$ ipython --no-banner

In [1]: import numpy as np

In [2]: import numpy.linalg as la

In [3]: np.set_printoptions(precision=2, suppress=True, linewidth=160, sign=" ")

In [4]: rnd = lambda a: np.round(a, 2) + 0

In [5]: A2 = np.array([[-1, -2], [-2, -1]])

In [6]: feats = np.tile(A2, (2, 2))

In [7]: feats
Out[7]: 
array([[-1, -2, -1, -2],
       [-2, -1, -2, -1],
       [-1, -2, -1, -2],
       [-2, -1, -2, -1]])

In [8]: # null space of dimension 2

In [9]: left, sig, Vt = la.svd(feats)

In [10]: rnd(sig)
Out[10]: array([ 6.,  2.,  0.,  0.])

In [11]: np.argmax(sig[:-1] / (sig[1:] + 1e-6)) + 1
Out[11]: np.int64(2)

In [12]: A2 = left[:, :2] @ np.diag(sig[:2]) @ Vt[:2]

In [13]: rnd(la.norm(feats - A2) / la.norm(feats))
Out[13]: np.float64(0.0)

In [14]: rnd(A2)
Out[14]: 
array([[-1., -2., -1., -2.],
       [-2., -1., -2., -1.],
       [-1., -2., -1., -2.],
       [-2., -1., -2., -1.]])

In [15]: rnd(la.norm(feats - A2, 2)), rnd(sig[2])
Out[15]: (np.float64(0.0), np.float64(0.0))

In [16]: la.matrix_rank(feats, rtol=0.05)
Out[16]: np.int64(2)

In [17]: ev, vecs = la.eigh(feats)

In [18]: vec = np.array([1, 0, 3, 0])

In [19]: rnd(la.eigvalsh(feats[1:, 1:]))
Out[19]: array([-4.37,  0.  ,  1.37])

In [20]: (np.sign(vecs[:, -1].round(6)) == np.sign(vecs[0, -1].round(6))).astype(int)
Out[20]: array([ 1,  0,  1,  0])

In [21]: M = np.loadtxt("x.csv", delimiter=",")

In [22]: print(M)
[[  57.   49.   60.   49.   51.   54.]
 [  49.   69.   67.   59.   48.   78.]
 [  60.   67.   89.   62.   71.   85.]
 [  49.   59.   62.   77.   64.   77.]
 [  51.   48.   71.   64.   85.   79.]
 [  54.   78.   85.   77.   79.  109.]]

In [23]: def softmax(z):
    ...:     e = np.exp(z - z.max(axis=-1, keepdims=True))
    ...:     return e / e.sum(axis=-1, keepdims=True)
    ...: 

In [24]: print(rnd(softmax(M[0] + 4)))
[ 0.05  0.    0.95  0.    0.    0.  ]

In [25]: print(rnd(softmax(M[0])))
[ 0.05  0.    0.95  0.    0.    0.  ]

In [26]: rnd(softmax(10 * M[0]))
Out[26]: array([ 0.,  0.,  1.,  0.,  0.,  0.])

In [27]: att = M @ M.T / np.sqrt(6)

In [28]: rnd(softmax(att + np.triu(np.full(att.shape, -np.inf), 1)))
Out[28]: 
array([[ 1.,  0.,  0.,  0.,  0.,  0.],
       [ 0.,  1.,  0.,  0.,  0.,  0.],
       [ 0.,  0.,  1.,  0.,  0.,  0.],
       [ 0.,  0.,  1.,  0.,  0.,  0.],
       [ 0.,  0.,  1.,  0.,  0.,  0.],
       [ 0.,  0.,  0.,  0.,  0.,  1.]])

In [29]: softmax(att).round(6).argmax(axis=1)
Out[29]: array([ 5,  5,  5,  5,  5,  5])

In [30]: vec = np.array([2, 0, 2, 2, 0, -2])

In [31]: h1 = np.maximum(M @ vec, 0)

In [32]: h1
Out[32]: array([ 224.,  194.,  252.,  222.,  214.,  214.])

In [33]: M * (h1 > 1e-9)[:, None]
Out[33]: 
array([[  57.,   49.,   60.,   49.,   51.,   54.],
       [  49.,   69.,   67.,   59.,   48.,   78.],
       [  60.,   67.,   89.,   62.,   71.,   85.],
       [  49.,   59.,   62.,   77.,   64.,   77.],
       [  51.,   48.,   71.,   64.,   85.,   79.],
       [  54.,   78.,   85.,   77.,   79.,  109.]])

In [34]: T = np.stack([M, 2 * M, M[::-1]])

In [35]: la.matrix_rank(T)
Out[35]: array([ 6,  6,  6])

In [36]: T.shape
Out[36]: (3, 6, 6)

In [37]: T.sum(axis=0)
Out[37]: 
array([[ 225.,  225.,  265.,  224.,  232.,  271.],
       [ 198.,  255.,  272.,  241.,  229.,  313.],
       [ 229.,  260.,  329.,  263.,  277.,  332.],
       [ 207.,  244.,  275.,  293.,  263.,  316.],
       [ 202.,  213.,  280.,  251.,  303.,  315.],
       [ 219.,  283.,  315.,  280.,  288.,  381.]])

In [38]: print(la.matrix_rank(T.reshape(3, -1)))
2

In [39]: A = np.array([[0, 2, 0, 2, 0, 2],
    ...:     [0, -2, 0, -2, 0, -2],
    ...:     [-1, 3, -1, 3, -1, 3],
    ...:     [0, 2, 0, 2, 0, 2],
    ...:     [0, -2, 0, -2, 0, -2],
    ...:     [-1, 3, -1, 3, -1, 3]])

In [40]: rk = la.matrix_rank(A)

In [41]: rk
Out[41]: np.int64(2)

In [42]: N = la.svd(A)[2][rk:].T

In [43]: np.allclose(A @ N, 0)
Out[43]: True

In [44]: [int(la.matrix_rank(np.delete(A, i, axis=0))) for i in range(6)]
Out[44]: [2, 2, 2, 2, 2, 2]

In [45]: la.matrix_rank(A.T @ A), la.matrix_rank(A @ A.T)
Out[45]: (np.int64(2), np.int64(2))

In [46]: rnd(A @ N)
Out[46]: 
array([[ 0.,  0.,  0.,  0.],
       [ 0.,  0.,  0.,  0.],
       [ 0.,  0.,  0.,  0.],
       [ 0.,  0.,  0.,  0.],
       [ 0.,  0.,  0.,  0.],
       [ 0.,  0.,  0.,  0.]])

In [47]: [int(la.matrix_rank(A[:i])) for i in range(1, len(A) + 1)]
Out[47]: [1, 1, 2, 2, 2, 2]

In [48]: [int(la.matrix_rank(A[:, :j + 1])) for j in range(6)]
Out[48]: [1, 2, 2, 2, 2, 2]

In [49]: rnd(N @ N.T)
Out[49]: 
array([[ 0.67,  0.  , -0.33,  0.  , -0.33,  0.  ],
       [ 0.  ,  0.67,  0.  , -0.33,  0.  , -0.33],
       [-0.33,  0.  ,  0.67,  0.  , -0.33,  0.  ],
       [ 0.  , -0.33,  0.  ,  0.67,  0.  , -0.33],
       [-0.33,  0.  , -0.33,  0.  ,  0.67,  0.  ],
       [ 0.  , -0.33,  0.  , -0.33,  0.  ,  0.67]])

In [50]: la.inv(A)
LinAlgError: Singular matrix


In [51]: np.allclose(A[:-1].T @ la.lstsq(A[:-1].T, A[-1])[0], A[-1])
Out[51]: True

In [52]: np.unique(A.round(6), axis=0).shape
Out[52]: (3, 6)

In [53]: left, sig, Vt = la.svd(A)

In [54]: print(np.argmax(sig[:-1] / (sig[1:] + 1e-6)) + 1)
2

In [55]: A2 = left[:, :2] @ np.diag(sig[:2]) @ Vt[:2]

In [56]: print(rnd(A2))
[[ 0.  2.  0.  2.  0.  2.]
 [ 0. -2.  0. -2.  0. -2.]
 [-1.  3. -1.  3. -1.  3.]
 [ 0.  2.  0.  2.  0.  2.]
 [ 0. -2.  0. -2.  0. -2.]
 [-1.  3. -1.  3. -1.  3.]]

In [57]: rnd(la.norm(A - A2) / la.norm(A))
Out[57]: np.float64(0.0)

In [58]: rnd(la.norm(A - A2, 2)), rnd(sig[2])
Out[58]: (np.float64(0.0), np.float64(0.0))

In [59]: la.matrix_rank(A2)
Out[59]: np.int64(2)

In [60]: np.abs(np.diag(la.qr(feats)[1])) > 1e-9
Out[60]: array([ True,  True, False, False])

In [61]: np.unique(feats.round(6), axis=0).shape
Out[61]: (2, 4)

In [62]: K = 0.5 ** np.abs(np.subtract.outer(np.arange(15), np.arange(15)))

In [63]: print(rnd(K))
[[ 1.    0.5   0.25  0.12  0.06  0.03  0.02  0.01  0.    0.    0.    0.    0.    0.    0.  ]
 [ 0.5   1.    0.5   0.25  0.12  0.06  0.03  0.02  0.01  0.    0.    0.    0.    0.    0.  ]
 [ 0.25  0.5   1.    0.5   0.25  0.12  0.06  0.03  0.02  0.01  0.    0.    0.    0.    0.  ]
 [ 0.12  0.25  0.5   1.    0.5   0.25  0.12  0.06  0.03  0.02  0.01  0.    0.    0.    0.  ]
 [ 0.06  0.12  0.25  0.5   1.    0.5   0.25  0.12  0.06  0.03  0.02  0.01  0.    0.    0.  ]
 [ 0.03  0.06  0.12  0.25  0.5   1.    0.5   0.25  0.12  0.06  0.03  0.02  0.01  0.    0.  ]
 [ 0.02  0.03  0.06  0.12  0.25  0.5   1.    0.5   0.25  0.12  0.06  0.03  0.02  0.01  0.  ]
 [ 0.01  0.02  0.03  0.06  0.12  0.25  0.5   1.    0.5   0.25  0.12  0.06  0.03  0.02  0.01]
 [ 0.    0.01  0.02  0.03  0.06  0.12  0.25  0.5   1.    0.5   0.25  0.12  0.06  0.03  0.02]
 [ 0.    0.    0.01  0.02  0.03  0.06  0.12  0.25  0.5   1.    0.5   0.25  0.12  0.06  0.03]
 [ 0.    0.    0.    0.01  0.02  0.03  0.06  0.12  0.25  0.5   1.    0.5   0.25  0.12  0.06]
 [ 0.    0.    0.    0.    0.01  0.02  0.03  0.06  0.12  0.25  0.5   1.    0.5   0.25  0.12]
 [ 0.    0.    0.    0.    0.    0.01  0.02  0.03  0.06  0.12  0.25  0.5   1.    0.5   0.25]
 [ 0.    0.    0.    0.    0.    0.    0.01  0.02  0.03  0.06  0.12  0.25  0.5   1.    0.5 ]
 [ 0.    0.    0.    0.    0.    0.    0.    0.01  0.02  0.03  0.06  0.12  0.25  0.5   1.  ]]

In [64]: # equal to its transpose

In [65]: low = la.cholesky(K)

In [66]: rnd(np.diag(low) ** 2)
Out[66]: array([ 1.  ,  0.75,  0.75,  0.75,  0.75,  0.75,  0.75,  0.75,  0.75,  0.75,  0.75,  0.75,  0.75,  0.75,  0.75])

In [67]: la.eigvalsh(K).min() > 0
Out[67]: np.True_

In [68]: X = np.load("out6.npy")

In [69]: X
Out[69]: 
array([[ 0.,  1., -4.,  1.],
       [-1.,  2., -9.,  3.],
       [ 2., -2., -2.,  2.],
       [ 3., -3., -9.,  6.]])

In [70]: left, sig, Vt = la.svd(X, full_matrices=False)

In [71]: rnd(np.abs(Vt[0]))
Out[71]: array([ 0.13,  0.08,  0.88,  0.45])

In [72]: rnd(np.sqrt((sig ** 2).sum())), rnd(la.norm(X))
Out[72]: (np.float64(16.25), np.float64(16.25))

In [73]: rnd(np.cumsum(sig ** 2) / np.sum(sig ** 2))
Out[73]: array([ 0.88,  1.  ,  1.  ,  1.  ])

In [74]: print(rnd(sig / sig[0]))
[ 1.    0.37  0.04  0.  ]

In [75]: rnd(left.T @ X @ Vt.T)
Out[75]: 
array([[ 15.22,   0.  ,   0.  ,   0.  ],
       [  0.  ,   5.65,   0.  ,   0.  ],
       [  0.  ,   0.  ,   0.58,   0.  ],
       [  0.  ,   0.  ,   0.  ,   0.  ]])

In [76]: rnd(Vt @ Vt.T)
Out[76]: 
array([[ 1.,  0.,  0.,  0.],
       [ 0.,  1.,  0.,  0.],
       [ 0.,  0.,  1.,  0.],
       [ 0.,  0.,  0.,  1.]])

In [77]: rnd(sig)
Out[77]: array([ 15.22,   5.65,   0.58,   0.  ])

In [78]: vec = np.array([0, 0, 2, 2])

In [79]: h1 = np.maximum(X @ vec, 0)

In [80]: rnd(np.tanh(X @ vec))
Out[80]: array([-1., -1.,  0., -1.])

In [81]: h1
Out[81]: array([ 0.,  0.,  0.,  0.])

In [82]: np.maximum(X @ vec, 0) - np.maximum(-X @ vec, 0)
Out[82]: array([ -6., -12.,   0.,  -6.])

In [83]: rnd(X @ la.pinv(X) @ X)
Out[83]: 
array([[ 0.,  1., -4.,  1.],
       [-1.,  2., -9.,  3.],
       [ 2., -2., -2.,  2.],
       [ 3., -3., -9.,  6.]])

In [84]: print(np.allclose(X[:-1].T @ la.lstsq(X[:-1].T, X[-1])[0], X[-1]))
True

In [85]: np.unique(X.round(6), axis=0).shape
Out[85]: (4, 4)

In [86]: print(rnd(np.trace(la.pinv(X) @ X)))
3.0

In [87]: print(la.lstsq(X[:-1].T, X[-1])[2])
3

In [88]: left, sig, Vt = la.svd(X)

In [89]: vecs = Vt[:(sig > 1e-8).sum()]

In [90]: rng = np.random.default_rng(947221)

In [91]: vec = X[2] + -2 * X[0] + rng.integers(2) * np.eye(4)[1]

In [92]: vec
Out[92]: array([ 2., -4.,  6.,  0.])

In [93]: np.allclose(vecs.T @ vecs @ vec, vec)
Out[93]: True

In [94]: rnd(vecs.T @ vecs)
Out[94]: 
array([[ 0.9, -0.2, -0.1, -0.2],
       [-0.2,  0.6, -0.2, -0.4],
       [-0.1, -0.2,  0.9, -0.2],
       [-0.2, -0.4, -0.2,  0.6]])

In [95]: rk = la.matrix_rank(X)

In [96]: rk
Out[96]: np.int64(3)

In [97]: N = la.svd(X)[2][rk:].T

In [98]: [int(la.matrix_rank(X[:, :j + 1])) for j in range(4)]
Out[98]: [1, 2, 3, 3]

In [99]: [int(la.matrix_rank(X[:i])) for i in range(1, len(X) + 1)]
Out[99]: [1, 2, 3, 3]

In [100]: np.allclose(X @ N, 0)
Out[100]: True

In [101]: rnd(X @ N)
Out[101]: 
array([[ 0.],
       [ 0.],
       [ 0.],
       [ 0.]])

In [102]: rnd(N @ N.T)
Out[102]: 
array([[ 0.1,  0.2,  0.1,  0.2],
       [ 0.2,  0.4,  0.2,  0.4],
       [ 0.1,  0.2,  0.1,  0.2],
       [ 0.2,  0.4,  0.2,  0.4]])

In [103]: [int(la.matrix_rank(np.delete(X, i, axis=0))) for i in range(4)]
Out[103]: [3, 3, 3, 3]

In [104]: la.matrix_rank(X.T @ X), la.matrix_rank(X @ X.T)
Out[104]: (np.int64(3), np.int64(3))

In [105]: data = np.loadtxt("sample4.csv", delimiter=",")

In [106]: data
Out[106]: 
array([[-4.,  5.,  0.,  0.,  0.,  0.,  0.,  0.,  0.,  0.,  0.],
       [ 5., -7.,  5.,  0.,  0.,  0.,  0.,  0.,  0.,  0.,  0.],
       [ 0.,  5., -7.,  5.,  0.,  0.,  0.,  0.,  0.,  0.,  0.],
       [ 0.,  0.,  5.,  8.,  5.,  0.,  0.,  0.,  0.,  0.,  0.],
       [ 0.,  0.,  0.,  5.,  9.,  5.,  0.,  0.,  0.,  0.,  0.],
       [ 0.,  0.,  0.,  0.,  5.,  6.,  5.,  0.,  0.,  0.,  0.],
       [ 0.,  0.,  0.,  0.,  0.,  5.,  5.,  5.,  0.,  0.,  0.],
       [ 0.,  0.,  0.,  0.,  0.,  0.,  5., -6.,  5.,  0.,  0.],
       [ 0.,  0.,  0.,  0.,  0.,  0.,  0.,  5.,  1.,  5.,  0.],
       [ 0.,  0.,  0.,  0.,  0.,  0.,  0.,  0.,  5.,  8.,  5.],
       [ 0.,  0.,  0.,  0.,  0.,  0.,  0.,  0.,  0.,  5., -9.]])

In [107]: ev, vecs = la.eigh(data)

In [108]: np.unique(ev.round(6) + 0, return_counts=True)[1]
Out[108]: array([ 1,  1,  1,  1,  1,  1,  1,  1,  1,  1,  1])

In [109]: rnd(ev)
Out[109]: array([-13.91, -10.94,  -9.84,  -6.54,  -1.16,   0.5 ,   1.57,   5.71,  10.62,  11.98,  16.  ])

In [110]: np.abs(vecs[:, -1]).round(6).argmax()
Out[110]: np.int64(4)

In [111]: (ev > 1e-8).sum(), (ev < -1e-8).sum()
Out[111]: (np.int64(6), np.int64(5))

In [112]: print(rnd(ev.sum()), np.trace(data))
4.0 4.0

In [113]: print(rnd(vecs.T @ vecs))
[[ 1.  0.  0.  0.  0.  0.  0.  0.  0.  0.  0.]
 [ 0.  1.  0.  0.  0.  0.  0.  0.  0.  0.  0.]
 [ 0.  0.  1.  0.  0.  0.  0.  0.  0.  0.  0.]
 [ 0.  0.  0.  1.  0.  0.  0.  0.  0.  0.  0.]
 [ 0.  0.  0.  0.  1.  0.  0.  0.  0.  0.  0.]
 [ 0.  0.  0.  0.  0.  1.  0.  0.  0.  0.  0.]
 [ 0.  0.  0.  0.  0.  0.  1.  0.  0.  0.  0.]
 [ 0.  0.  0.  0.  0.  0.  0.  1.  0.  0.  0.]
 [ 0.  0.  0.  0.  0.  0.  0.  0.  1.  0.  0.]
 [ 0.  0.  0.  0.  0.  0.  0.  0.  0.  1.  0.]
 [ 0.  0.  0.  0.  0.  0.  0.  0.  0.  0.  1.]]

In [114]: np.allclose(data, data.T)
Out[114]: True

In [115]: (data + data.T) / 2
Out[115]: 
array([[-4.,  5.,  0.,  0.,  0.,  0.,  0.,  0.,  0.,  0.,  0.],
       [ 5., -7.,  5.,  0.,  0.,  0.,  0.,  0.,  0.,  0.,  0.],
       [ 0.,  5., -7.,  5.,  0.,  0.,  0.,  0.,  0.,  0.,  0.],
       [ 0.,  0.,  5.,  8.,  5.,  0.,  0.,  0.,  0.,  0.,  0.],
       [ 0.,  0.,  0.,  5.,  9.,  5.,  0.,  0.,  0.,  0.,  0.],
       [ 0.,  0.,  0.,  0.,  5.,  6.,  5.,  0.,  0.,  0.,  0.],
       [ 0.,  0.,  0.,  0.,  0.,  5.,  5.,  5.,  0.,  0.,  0.],
       [ 0.,  0.,  0.,  0.,  0.,  0.,  5., -6.,  5.,  0.,  0.],
       [ 0.,  0.,  0.,  0.,  0.,  0.,  0.,  5.,  1.,  5.,  0.],
       [ 0.,  0.,  0.,  0.,  0.,  0.,  0.,  0.,  5.,  8.,  5.],
       [ 0.,  0.,  0.,  0.,  0.,  0.,  0.,  0.,  0.,  5., -9.]])

In [116]: F = np.load("data.npy")

In [117]: F
Out[117]: 
array([[ 0.01,  1.39,  1.09, -0.15, -0.44, -0.56,  2.53, -0.31],
       [-0.69, -4.4 , -0.52, -0.04,  0.04,  1.97,  2.3 ,  0.18],
       [ 0.09,  0.31, -0.53,  0.2 , -0.53,  0.14, -3.5 ,  0.7 ],
       [ 0.69,  0.04,  0.69, -0.12,  0.27, -0.91,  0.99,  0.53],
       [ 0.45, -5.71,  0.16,  0.2 ,  0.17,  0.4 ,  0.83,  0.33],
       [-0.38,  0.28, -1.42, -0.17,  0.83, -1.  ,  1.23, -0.08],
       [ 0.17, -0.51, -0.64,  0.27,  0.11,  0.18, -1.99, -0.1 ],
       [-0.32, -0.92,  0.28, -0.01,  0.59, -0.18, -1.1 , -0.08],
       [-1.06, -0.44, -0.04,  0.01, -0.18,  1.21,  1.28,  0.34],
       [-0.71,  1.96, -1.16,  0.18, -0.3 ,  0.95, -2.23, -0.75],
       [-0.88,  1.76, -1.22, -0.04, -1.49, -1.13,  0.5 , -0.35],
       [-0.96, -3.11, -0.22,  0.21, -0.64, -0.27, -0.47,  0.06],
       [-0.29, -2.04,  0.03, -0.32, -0.23,  1.3 ,  3.66, -0.27],
       [-0.67,  2.64,  1.49,  0.34,  0.13, -0.35,  3.02,  0.03],
       [-0.28, -0.21, -0.87, -0.06,  1.19, -0.63, -0.04,  0.03],
       [ 0.27,  0.96, -0.97, -0.41,  0.6 , -1.09,  2.87, -0.58],
       [-0.42, -4.19,  0.57, -0.31, -0.44,  1.2 ,  3.5 ,  0.72],
       [-0.35,  1.27,  0.33,  0.27,  0.57,  1.72,  0.99, -0.04],
       [-0.04, -2.49, -1.3 ,  0.11, -0.22,  0.28,  2.16, -0.17],
       [ 0.52,  2.5 , -1.12,  0.04, -0.17,  0.22,  3.72, -0.31],
       [ 0.29, -5.8 , -0.67, -0.25,  0.54, -1.11,  3.02, -0.21],
       [-0.5 , -0.56,  0.08, -0.12, -1.07,  0.07,  3.42, -0.6 ],
       [-0.83,  0.14,  1.03,  0.29, -0.78, -3.05,  0.84, -0.24],
       [-0.39,  1.09, -1.28, -0.07, -0.58, -1.85, -0.4 , -0.08],
       [-0.12,  3.75,  0.28, -0.23,  0.34, -1.42,  0.45, -0.07],
       [ 0.64,  0.12, -0.29, -0.35, -1.06, -1.49,  0.2 ,  0.22],
       [ 0.9 , -0.54, -0.86, -0.3 ,  0.47,  2.86, -0.65, -0.66],
       [ 0.31,  2.81, -0.24,  0.26,  0.85,  0.91,  0.06, -0.03],
       [-0.91,  0.96, -0.45,  0.29,  0.23,  1.01, -0.05,  0.08],
       [-0.83, -0.32,  0.03, -0.19, -0.86,  1.08, -0.1 ,  0.07],
       [ 0.84, -3.51,  0.21,  0.17, -0.04,  1.32,  2.23, -0.46],
       [-0.76,  0.37,  0.16, -0.07,  0.32,  2.37,  0.73, -0.09],
       [-0.27,  2.79,  1.85, -0.31,  0.41, -0.86,  3.53,  0.05],
       [ 0.46, -2.89,  0.24,  0.09,  0.  ,  0.46, -0.98,  0.05],
       [ 0.73,  1.66,  0.01, -0.13,  0.67,  1.14,  0.26, -0.18],
       [-0.42, -0.39,  0.43, -0.18, -0.54, -1.18, -0.47,  0.1 ],
       [ 0.24,  0.06,  0.87,  0.12,  0.16, -0.31, -0.51, -0.13],
       [ 0.59,  2.55, -0.07,  0.  , -0.91, -0.75, -1.3 ,  0.02],
       [ 0.26, -1.26,  1.24, -0.05, -0.69, -1.05, -0.34,  0.83],
       [-0.01,  3.84, -0.02, -0.12, -1.37, -2.51, -1.26, -0.54],
       [-0.22,  8.91, -0.17,  0.52,  1.  , -0.77,  1.82,  0.28],
       [ 0.73, -2.44,  1.57, -0.34, -0.61,  1.09,  1.96, -0.32],
       [ 0.53,  8.69, -0.74,  0.24,  0.49,  0.39, -0.61,  0.02]])

In [118]: A2 = np.c_[F[:, :3] @ np.array([[1, 2, 2], [0, 1, 2], [0, 1, 2]]), np.array([5, 3, 5, 1, 4, 4, 4, 0, 0, 1, 1, 2, 1, 2, 5, 5, 5, 4, 5, 4, 2, 2, 4, 0, 3, 0, 4, 2, 0, 3, 3, 3, 4, 1, 1, 4, 1, 5, 3, 0, 3, 4, 5])]

In [119]: rnd(A2)
Out[119]: 
array([[  0.01,   2.5 ,   4.98,   5.  ],
       [ -0.69,  -6.3 , -11.22,   3.  ],
       [  0.09,  -0.04,  -0.26,   5.  ],
       [  0.69,   2.11,   2.84,   1.  ],
       [  0.45,  -4.65, -10.2 ,   4.  ],
       [ -0.38,  -1.9 ,  -3.04,   4.  ],
       [  0.17,  -0.81,  -1.96,   4.  ],
       [ -0.32,  -1.28,  -1.92,   0.  ],
       [ -1.06,  -2.6 ,  -3.08,   0.  ],
       [ -0.71,  -0.62,   0.18,   1.  ],
       [ -0.88,  -1.22,  -0.68,   1.  ],
       [ -0.96,  -5.25,  -8.58,   2.  ],
       [ -0.29,  -2.59,  -4.6 ,   1.  ],
       [ -0.67,   2.79,   6.92,   2.  ],
       [ -0.28,  -1.64,  -2.72,   5.  ],
       [  0.27,   0.53,   0.52,   5.  ],
       [ -0.42,  -4.46,  -8.08,   5.  ],
       [ -0.35,   0.9 ,   2.5 ,   4.  ],
       [ -0.04,  -3.87,  -7.66,   5.  ],
       [  0.52,   2.42,   3.8 ,   4.  ],
       [  0.29,  -5.89, -12.36,   2.  ],
       [ -0.5 ,  -1.48,  -1.96,   2.  ],
       [ -0.83,  -0.49,   0.68,   4.  ],
       [ -0.39,  -0.97,  -1.16,   0.  ],
       [ -0.12,   3.79,   7.82,   3.  ],
       [  0.64,   1.11,   0.94,   0.  ],
       [  0.9 ,   0.4 ,  -1.  ,   4.  ],
       [  0.31,   3.19,   5.76,   2.  ],
       [ -0.91,  -1.31,  -0.8 ,   0.  ],
       [ -0.83,  -1.95,  -2.24,   3.  ],
       [  0.84,  -1.62,  -4.92,   3.  ],
       [ -0.76,  -0.99,  -0.46,   3.  ],
       [ -0.27,   4.1 ,   8.74,   4.  ],
       [  0.46,  -1.73,  -4.38,   1.  ],
       [  0.73,   3.13,   4.8 ,   1.  ],
       [ -0.42,  -0.8 ,  -0.76,   4.  ],
       [  0.24,   1.41,   2.34,   1.  ],
       [  0.59,   3.66,   6.14,   5.  ],
       [  0.26,   0.5 ,   0.48,   3.  ],
       [ -0.01,   3.8 ,   7.62,   0.  ],
       [ -0.22,   8.3 ,  17.04,   3.  ],
       [  0.73,   0.59,  -0.28,   4.  ],
       [  0.53,   9.01,  16.96,   5.  ]])

In [120]: rnd(la.lstsq(F, A2[:, 0])[0])
Out[120]: array([ 1.,  0.,  0.,  0.,  0.,  0.,  0.,  0.])

In [121]: la.matrix_rank(np.c_[F, A2])
Out[121]: np.int64(9)

In [122]: la.matrix_rank(A2)
Out[122]: np.int64(3)

In [123]: rnd(la.norm(A2 - F @ la.lstsq(F, A2)[0], axis=0))
Out[123]: array([  0.  ,   0.  ,   0.  ,  18.77])
